% ipython --no-banner

In [1]: import numpy as np

In [2]: np.set_printoptions(precision=2, suppress=True, linewidth=160)

In [3]: rnd = lambda a: np.round(a, 2) + 0

In [4]: K, _ = np.linalg.qr(np.array([[-1.6, 0.9, 0.0], [0.1, 0.0, -0.4], [-0.8, 0.0, -0.3]]))

In [5]: rnd(K)
Out[5]: 
array([[-0.89, -0.45,  0.  ],
       [ 0.06, -0.11,  0.99],
       [-0.45,  0.89,  0.12]])

In [6]: feats = np.load("m.npy")

In [7]: feats
Out[7]: 
array([[ 0, -3,  1,  0],
       [ 3,  0,  0,  0],
       [-1,  0,  0, -1],
       [ 0,  0,  1,  0]])

In [8]: # skew-symmetric

In [9]: (feats - feats.T) / 2
Out[9]: 
array([[ 0., -3.,  1.,  0.],
       [ 3.,  0.,  0.,  0.],
       [-1.,  0.,  0., -1.],
       [ 0.,  0.,  1.,  0.]])

In [10]: feats @ feats
Out[10]: 
array([[-10,   0,   0,  -1],
       [  0,  -9,   3,   0],
       [  0,   3,  -2,   0],
       [ -1,   0,   0,  -1]])

In [11]: np.trace(feats)
Out[11]: np.int64(0)

In [12]: np.linalg.determinant(feats)
---------------------------------------------------------------------------
AttributeError                            Traceback (most recent call last)
Cell In[12], line 1
----> 1 np.linalg.determinant(feats)

AttributeError: module 'numpy.linalg' has no attribute 'determinant'

In [13]: rng = np.random.default_rng(6446)

In [14]: z = rng.permutation(4)

In [15]: z
Out[15]: array([2, 3, 1, 0])

In [16]: Y = feats[z][:, z]

In [17]: np.diag(Y)
Out[17]: array([0, 0, 0, 0])

In [18]: np.trace(Y)
Out[18]: np.int64(0)

In [19]: z = rng.permutation(4)

In [20]: Y = feats[:, z] * rng.choice([-1, 1], 4)

In [21]: Y
Out[21]: 
array([[ 0, -1, -3,  0],
       [ 0,  0,  0,  3],
       [ 1,  0,  0, -1],
       [ 0, -1,  0,  0]])

In [22]: left, _, vt = np.linalg.svd(feats.T @ Y)

In [23]: rnd(np.linalg.lstsq(feats, Y)[0])
Out[23]: 
array([[ 0.,  0.,  0.,  1.],
       [ 0.,  0.,  1.,  0.],
       [ 0., -1.,  0.,  0.],
       [-1.,  0.,  0.,  0.]])

In [24]: z
Out[24]: array([3, 2, 1, 0])
